>>> import numpy as np
>>> from numpy import linalg as LA
>>> np.set_printoptions(precision=2, suppress=True, linewidth=160, sign=" ")
>>> E = np.load("dump.npy")
>>> E
array([[ 4.,  0.,  3.,  3.,  0.],
       [ 0.,  4.,  0.,  0.,  3.],
       [ 3.,  0.,  4.,  3.,  0.],
       [ 3.,  0.,  3.,  4.,  0.],
       [ 0.,  3.,  0.,  0.,  4.]])
>>> evals, vecs = LA.eigh(E)
>>> np.abs(vecs[:, -1]).round(6).argmax()
np.int64(0)
>>> LA.eigvalsh(E @ E)
array([   1.,    1.,    1.,   49.,  100.])
>>> (evals > 1e-8).sum(), (evals < -1e-8).sum()
(np.int64(5), np.int64(0))
>>> np.round(vecs @ np.diag(evals) @ vecs.T, 2) + 0
array([[ 4.,  0.,  3.,  3.,  0.],
       [ 0.,  4.,  0.,  0.,  3.],
       [ 3.,  0.,  4.,  3.,  0.],
       [ 3.,  0.,  3.,  4.,  0.],
       [ 0.,  3.,  0.,  0.,  4.]])
>>> W0 = np.load("case12.npy")
>>> W0
array([[ 0.4 ,  0.3 ,  0.  ,  0.3 ,  0.  ],
       [ 0.14,  0.29,  0.14,  0.36,  0.07],
       [ 0.29,  0.12,  0.24,  0.18,  0.18],
       [ 0.14,  0.36,  0.07,  0.07,  0.36],
       [ 0.31,  0.31,  0.  ,  0.31,  0.06]])
>>> # rows sum to 1
>>> hat = np.triu(np.array([[5, -1, -5, -3, -5],
...     [4, 4, 1, -4, -5],
...     [0, 3, 0, -5, -2],
...     [1, -3, 4, 3, -1],
...     [3, 4, -1, -2, 5]]), 1) + np.eye(5)
>>> Y = hat @ W0 @ LA.inv(hat)
>>> round(float(np.trace(Y)), 2), round(np.trace(W0), 2)
(1.05, np.float64(1.05))
>>> round(LA.det(Y), 2)
np.float64(-0.0)
>>> LA.matrix_rank(Y)
np.int64(5)
>>> Y = np.array([[-1, 0, 1, 0, -2],
...     [3, -3, 1, 1, 1],
...     [3, -2, 0, 2, 2],
...     [-2, -3, 1, -3, 1],
...     [2, -3, -1, -2, -2]])
>>> X = Y - Y.T
>>> X
array([[ 0, -3, -2,  2, -4],
       [ 3,  0,  3,  4,  4],
       [ 2, -3,  0,  1,  3],
       [-2, -4, -1,  0,  3],
       [ 4, -4, -3, -3,  0]])
>>> LA.matrix_rank(X, rtol=0.1)
np.int64(4)
>>> np.argsort(-LA.norm(X, axis=0).round(6), kind="stable")[:3]
array([ 1,  4,  0])
>>> U, sigma, vt = LA.svd(X)
>>> vecs = vt[:(sigma > 1e-8).sum()]
>>> rng = np.random.default_rng(128)
>>> x = X[1] + 4 * X[3] + rng.integers(2) * np.eye(5)[3]
>>> x
array([ -5., -16.,  -1.,   5.,  16.])
>>> np.round(LA.norm(x - vecs.T @ vecs @ x), 2)
np.float64(0.32)
>>> np.diag(vecs.T @ vecs)
array([ 1.  ,  0.84,  0.33,  0.9 ,  0.93])
>>> X.sum(axis=0)
array([  7, -14,  -3,   4,   6])
>>> LA.rank(X)
Traceback (most recent call last):
  File "<python-input-31>", line 1, in <module>
    LA.rank(X)
    ^^^^^^^
AttributeError: module 'numpy.linalg' has no attribute 'rank'
>>> np.diff(X, axis=0)
array([[ 3,  3,  5,  2,  8],
       [-1, -3, -3, -3, -1],
       [-4, -1, -1, -1,  0],
       [ 6,  0, -2, -3, -3]])
>>> X.sum(axis=1)
array([-7, 14,  3, -4, -6])
>>> round(LA.norm(X), 2)
np.float64(13.64)
>>> u = np.array([2, -1, -2, 2, 0]) + 0.5
>>> J = np.eye(5) - 2 * np.outer(u, u) / (u @ u)
>>> J
array([[ 0.18,  0.16,  0.49, -0.82, -0.16],
       [ 0.16,  0.97, -0.1 ,  0.16,  0.03],
       [ 0.49, -0.1 ,  0.7 ,  0.49,  0.1 ],
       [-0.82,  0.16,  0.49,  0.18, -0.16],
       [-0.16,  0.03,  0.1 , -0.16,  0.97]])
>>> Y = np.array([[0, 1, 1], [0, 0, 1], [2, 2, 1], [2, 0, 2], [1, 1, 0]])
>>> LA.matrix_rank(J @ Y)
np.int64(3)
>>> np.vstack([J, Y.T]).shape
(8, 5)
>>> np.einsum("ij->j", J)
array([-0.15,  1.23,  1.69, -0.15,  0.77])
>>> np.round(J @ Y, 2) + 0
array([[-0.82,  1.  , -0.8 ],
       [ 0.16,  0.  ,  1.36],
       [ 2.49,  2.  ,  2.08],
       [ 1.18,  0.  ,  0.2 ],
       [ 0.84,  1.  , -0.36]])
>>> np.round(np.einsum("ik,kj->ij", J, Y), 2) + 0
array([[-0.82,  1.  , -0.8 ],
       [ 0.16,  0.  ,  1.36],
       [ 2.49,  2.  ,  2.08],
       [ 1.18,  0.  ,  0.2 ],
       [ 0.84,  1.  , -0.36]])
>>> np.round(Y.T @ J.T, 2) + 0
array([[-0.82,  0.16,  2.49,  1.18,  0.84],
       [ 1.  ,  0.  ,  2.  ,  0.  ,  1.  ],
       [-0.8 ,  1.36,  2.08,  0.2 , -0.36]])
